% ipython --no-banner

In [1]: import numpy as np

In [2]: np.set_printoptions(precision=3, suppress=True, linewidth=200)

In [3]: F = np.array([[1, -4, 16, -64],
   ...:     [1, -3, 9, -27],
   ...:     [1, -2, 4, -8],
   ...:     [1, -1, 1, -1],
   ...:     [1, 0, 0, 0],
   ...:     [1, 1, 1, 1],
   ...:     [1, 2, 4, 8],
   ...:     [1, 3, 9, 27],
   ...:     [1, 4, 16, 64]])

In [4]: F
Out[4]: 
array([[  1,  -4,  16, -64],
       [  1,  -3,   9, -27],
       [  1,  -2,   4,  -8],
       [  1,  -1,   1,  -1],
       [  1,   0,   0,   0],
       [  1,   1,   1,   1],
       [  1,   2,   4,   8],
       [  1,   3,   9,  27],
       [  1,   4,  16,  64]])

In [5]: # column 3 is much longer than the rest

In [6]: out = np.c_[F[:, :2] @ np.array([[2, 3], [1, 3]]), np.array([2, 1, 1, 1, 3, 0, 0, 2, 2])]

In [7]: out
Out[7]: 
array([[-2, -9,  2],
       [-1, -6,  1],
       [ 0, -3,  1],
       [ 1,  0,  1],
       [ 2,  3,  3],
       [ 3,  6,  0],
       [ 4,  9,  0],
       [ 5, 12,  2],
       [ 6, 15,  2]])

In [8]: np.round(np.linalg.norm(out - F @ np.linalg.lstsq(F, out)[0], axis=0), 3) + 0
Out[8]: array([0.   , 0.   , 2.635])

In [9]: np.linalg.norm(np.linalg.qr(F)[0].T @ out, axis=0) ** 2 / ((out ** 2).sum(axis=0) + 1e-12)
Out[9]: array([1.   , 1.   , 0.711])

In [10]: np.linalg.matrix_rank(out)
Out[10]: np.int64(3)

In [11]: A = np.load("data.npy")

In [12]: A
Out[12]: 
array([[ 35,  -1,  -1,  -6, -11],
       [ -1,  11,   9,   1,  -9],
       [ -1,   9,  18,  -1,  -8],
       [ -6,   1,  -1,  10,  10],
       [-11,  -9,  -8,  10,  29]])

In [13]: w, evecs = np.linalg.eigh(A)

In [14]: x = np.array([-4, -5, -1, -1, 0])

In [15]: evecs * np.abs(w) @ evecs.T
Out[15]: 
array([[ 35.,  -1.,  -1.,  -6., -11.],
       [ -1.,  11.,   9.,   1.,  -9.],
       [ -1.,   9.,  18.,  -1.,  -8.],
       [ -6.,   1.,  -1.,  10.,  10.],
       [-11.,  -9.,  -8.,  10.,  29.]])

In [16]: P = np.triu(np.array([[2, -2, -2, 0, 0],
    ...:     [-3, 0, 3, 2, -2],
    ...:     [-3, -2, -1, -2, -1],
    ...:     [1, 2, 3, 3, 0],
    ...:     [2, -2, -3, 0, 0]]), 1) + np.eye(5)

In [17]: out = P @ A @ np.linalg.inv(P)

In [18]: round(np.linalg.det(out), 3)
Out[18]: np.float64(308025.0)

In [19]: np.linalg.matrix_rank(out)
Out[19]: np.int64(5)

In [20]: out
Out[20]: 
array([[  39.,   37.,  -88., -256.,    9.],
       [   6.,   70., -121., -384.,  -52.],
       [  22.,   60., -108., -367.,  -45.],
       [  -6.,  -11.,   20.,   72.,    8.],
       [ -11.,  -31.,   63.,  198.,   30.]])

In [21]: P @ A - A @ P
Out[21]: 
array([[  4.,  30.,  19.,   0.,  31.],
       [  7.,  45.,  33.,  -7., -31.],
       [ 23.,   5., -19., -12., -13.],
       [  0., -12., -15.,  -4.,   1.],
       [  0., -22.,   5.,   2., -26.]])

In [22]: np.trace(out), np.trace(A)
Out[22]: (np.float64(103.0), np.int64(103))

In [23]: def softmax(z):
    ...:     e = np.exp(z - z.max(axis=-1, keepdims=True))
    ...:     return e / e.sum(axis=-1, keepdims=True)
    ...: 

In [24]: np.round(softmax(out[1]), 3) + 0
Out[24]: array([0., 1., 0., 0., 0.])

In [25]: np.round(softmax(10 * out[1]), 3) + 0
Out[25]: array([0., 1., 0., 0., 0.])

In [26]: softmax(out).sum(axis=1)
Out[26]: array([1., 1., 1., 1., 1.])

In [27]: S = out @ out.T / np.sqrt(5)

In [28]: softmax(S + np.triu(np.full(S.shape, -np.inf), 1))
Out[28]: 
array([[1., 0., 0., 0., 0.],
       [0., 1., 0., 0., 0.],
       [0., 1., 0., 0., 0.],
       [0., 0., 0., 1., 0.],
       [0., 0., 0., 0., 1.]])

In [29]: basis = np.array([[-4, 4, -5, 2], [-5, 2, -4, 3], [-2, -5, 4, 1]])

In [30]: m1 = np.repeat(basis, 14 // 3, axis=0)

In [31]: rng = np.random.default_rng(4769)

In [32]: m1 = m1 + 0.02 * rng.normal(size=m1.shape)

In [33]: m1
Out[33]: 
array([[-3.915,  4.009, -5.026,  2.033],
       [-4.009,  3.967, -5.024,  2.033],
       [-4.031,  3.988, -5.017,  2.016],
       [-3.937,  3.995, -5.043,  1.973],
       [-4.958,  2.013, -3.973,  3.002],
       [-5.021,  2.018, -4.025,  3.02 ],
       [-4.982,  2.048, -4.005,  2.977],
       [-5.017,  1.986, -4.01 ,  3.01 ],
       [-1.994, -4.969,  4.011,  0.952],
       [-1.999, -4.991,  3.979,  0.972],
       [-1.993, -4.999,  3.995,  0.989],
       [-1.992, -5.012,  3.972,  1.044]])

In [34]: O, R = np.linalg.qr(m1)

In [35]: O @ R
Out[35]: 
array([[-3.915,  4.009, -5.026,  2.033],
       [-4.009,  3.967, -5.024,  2.033],
       [-4.031,  3.988, -5.017,  2.016],
       [-3.937,  3.995, -5.043,  1.973],
       [-4.958,  2.013, -3.973,  3.002],
       [-5.021,  2.018, -4.025,  3.02 ],
       [-4.982,  2.048, -4.005,  2.977],
       [-5.017,  1.986, -4.01 ,  3.01 ],
       [-1.994, -4.969,  4.011,  0.952],
       [-1.999, -4.991,  3.979,  0.972],
       [-1.993, -4.999,  3.995,  0.989],
       [-1.992, -5.012,  3.972,  1.044]])

In [36]: round(float(abs(R[0, 0])), 3), np.round(np.linalg.norm(m1[:, 0]), 3)
Out[36]: (13.373, np.float64(13.373))

In [37]: O.shape, R.shape
Out[37]: ((12, 4), (4, 4))

In [38]: np.allclose(R.T @ R, m1.T @ m1)
Out[38]: True

In [39]: K = np.load("a.npy")

In [40]: K
Out[40]: 
array([[ 31,   7, -19, -10,   2],
       [  7,  49, -11,  -4,  45],
       [-19, -11,  68, -23,   0],
       [-10,  -4, -23,  34,   2],
       [  2,  45,   0,   2,  54]])

In [41]: # symmetric

In [42]: x = np.ones(5)

In [43]: for _ in range(6):
    ...:     x = K @ x
    ...:     x /= np.linalg.norm(x)
    ...:     print(round(x @ K @ x, 3))
    ...: 
94.59
97.269
98.462
99.27
99.811
100.166

In [44]: round(np.linalg.eigvalsh(K)[-1], 3)
Out[44]: np.float64(100.795)

In [45]: w, evecs = np.linalg.eig(A)

In [46]: round(np.prod(w), 3)
Out[46]: np.float64(308025.0)

In [47]: np.sort(np.linalg.eigvals(np.linalg.inv(A)))
Out[47]: array([0.021, 0.032, 0.071, 0.14 , 0.494])

In [48]: w
Out[48]: array([48.599, 31.122, 14.133,  2.023,  7.123])

In [49]: O, R = np.linalg.qr(K)

In [50]: np.round(O @ R, 3) + 0
Out[50]: 
array([[ 31.,   7., -19., -10.,   2.],
       [  7.,  49., -11.,  -4.,  45.],
       [-19., -11.,  68., -23.,   0.],
       [-10.,  -4., -23.,  34.,   2.],
       [  2.,  45.,   0.,   2.,  54.]])

In [51]: O.shape, R.shape
Out[51]: ((5, 5), (5, 5))

In [52]: np.round(abs(R[0, 0]), 3), np.round(np.linalg.norm(K[:, 0]), 3)
Out[52]: (np.float64(38.406), np.float64(38.406))

In [53]: np.abs(np.diag(R))
Out[53]: array([38.406, 63.75 , 59.933, 13.529,  4.02 ])

In [54]: round(float(np.trace(O @ O.T)), 3)
Out[54]: 5.0

In [55]: out = K / np.sqrt((K ** 2).mean(axis=1, keepdims=True))

In [56]: np.linalg.matrix_rank(K - K.mean(axis=1, keepdims=True))
Out[56]: np.int64(4)

In [57]: X = np.loadtxt("test14.csv", delimiter=",")

In [58]: X
Out[58]: 
array([[0., 0., 0., 0., 0., 0., 0., 0., 0., 0., 0., 0.],
       [0., 8., 6., 4., 4., 6., 6., 4., 6., 4., 2., 2.],
       [0., 6., 5., 3., 2., 5., 5., 3., 5., 4., 1., 2.],
       [0., 4., 3., 2., 2., 3., 3., 2., 3., 2., 1., 1.],
       [0., 4., 2., 2., 4., 2., 2., 2., 2., 0., 2., 0.],
       [0., 6., 5., 3., 2., 5., 5., 3., 5., 4., 1., 2.],
       [0., 6., 5., 3., 2., 5., 5., 3., 5., 4., 1., 2.],
       [0., 4., 3., 2., 2., 3., 3., 2., 3., 2., 1., 1.],
       [0., 6., 5., 3., 2., 5., 5., 3., 5., 4., 1., 2.],
       [0., 4., 4., 2., 0., 4., 4., 2., 4., 4., 0., 2.],
       [0., 2., 1., 1., 2., 1., 1., 1., 1., 0., 1., 0.],
       [0., 2., 2., 1., 0., 2., 2., 1., 2., 2., 0., 1.]])

In [59]: t = np.radians(58)

In [60]: R = np.eye(12)

In [61]: R[5, 5] = R[6, 6] = np.cos(t)

In [62]: R[5, 6], R[6, 5] = -np.sin(t), np.sin(t)

In [63]: R
Out[63]: 
array([[ 1.   ,  0.   ,  0.   ,  0.   ,  0.   ,  0.   ,  0.   ,  0.   ,  0.   ,  0.   ,  0.   ,  0.   ],
       [ 0.   ,  1.   ,  0.   ,  0.   ,  0.   ,  0.   ,  0.   ,  0.   ,  0.   ,  0.   ,  0.   ,  0.   ],
       [ 0.   ,  0.   ,  1.   ,  0.   ,  0.   ,  0.   ,  0.   ,  0.   ,  0.   ,  0.   ,  0.   ,  0.   ],
       [ 0.   ,  0.   ,  0.   ,  1.   ,  0.   ,  0.   ,  0.   ,  0.   ,  0.   ,  0.   ,  0.   ,  0.   ],
       [ 0.   ,  0.   ,  0.   ,  0.   ,  1.   ,  0.   ,  0.   ,  0.   ,  0.   ,  0.   ,  0.   ,  0.   ],
       [ 0.   ,  0.   ,  0.   ,  0.   ,  0.   ,  0.53 , -0.848,  0.   ,  0.   ,  0.   ,  0.   ,  0.   ],
       [ 0.   ,  0.   ,  0.   ,  0.   ,  0.   ,  0.848,  0.53 ,  0.   ,  0.   ,  0.   ,  0.   ,  0.   ],
       [ 0.   ,  0.   ,  0.   ,  0.   ,  0.   ,  0.   ,  0.   ,  1.   ,  0.   ,  0.   ,  0.   ,  0.   ],
       [ 0.   ,  0.   ,  0.   ,  0.   ,  0.   ,  0.   ,  0.   ,  0.   ,  1.   ,  0.   ,  0.   ,  0.   ],
       [ 0.   ,  0.   ,  0.   ,  0.   ,  0.   ,  0.   ,  0.   ,  0.   ,  0.   ,  1.   ,  0.   ,  0.   ],
       [ 0.   ,  0.   ,  0.   ,  0.   ,  0.   ,  0.   ,  0.   ,  0.   ,  0.   ,  0.   ,  1.   ,  0.   ],
       [ 0.   ,  0.   ,  0.   ,  0.   ,  0.   ,  0.   ,  0.   ,  0.   ,  0.   ,  0.   ,  0.   ,  1.   ]])

In [64]: out = X @ R.T

In [65]: np.allclose(np.linalg.norm(X, axis=1), np.linalg.norm(out, axis=1))
Out[65]: True

In [66]: out
Out[66]: 
array([[ 0.   ,  0.   ,  0.   ,  0.   ,  0.   ,  0.   ,  0.   ,  0.   ,  0.   ,  0.   ,  0.   ,  0.   ],
       [ 0.   ,  8.   ,  6.   ,  4.   ,  4.   , -1.909,  8.268,  4.   ,  6.   ,  4.   ,  2.   ,  2.   ],
       [ 0.   ,  6.   ,  5.   ,  3.   ,  2.   , -1.591,  6.89 ,  3.   ,  5.   ,  4.   ,  1.   ,  2.   ],
       [ 0.   ,  4.   ,  3.   ,  2.   ,  2.   , -0.954,  4.134,  2.   ,  3.   ,  2.   ,  1.   ,  1.   ],
       [ 0.   ,  4.   ,  2.   ,  2.   ,  4.   , -0.636,  2.756,  2.   ,  2.   ,  0.   ,  2.   ,  0.   ],
       [ 0.   ,  6.   ,  5.   ,  3.   ,  2.   , -1.591,  6.89 ,  3.   ,  5.   ,  4.   ,  1.   ,  2.   ],
       [ 0.   ,  6.   ,  5.   ,  3.   ,  2.   , -1.591,  6.89 ,  3.   ,  5.   ,  4.   ,  1.   ,  2.   ],
       [ 0.   ,  4.   ,  3.   ,  2.   ,  2.   , -0.954,  4.134,  2.   ,  3.   ,  2.   ,  1.   ,  1.   ],
       [ 0.   ,  6.   ,  5.   ,  3.   ,  2.   , -1.591,  6.89 ,  3.   ,  5.   ,  4.   ,  1.   ,  2.   ],
       [ 0.   ,  4.   ,  4.   ,  2.   ,  0.   , -1.273,  5.512,  2.   ,  4.   ,  4.   ,  0.   ,  2.   ],
       [ 0.   ,  2.   ,  1.   ,  1.   ,  2.   , -0.318,  1.378,  1.   ,  1.   ,  0.   ,  1.   ,  0.   ],
       [ 0.   ,  2.   ,  2.   ,  1.   ,  0.   , -0.636,  2.756,  1.   ,  2.   ,  2.   ,  0.   ,  1.   ]])

In [67]: round(float(np.linalg.det(R)), 3), np.round(np.trace(R), 3)
Out[67]: (1.0, np.float64(11.06))

In [68]: np.allclose(X @ X.T, out @ out.T)
Out[68]: True
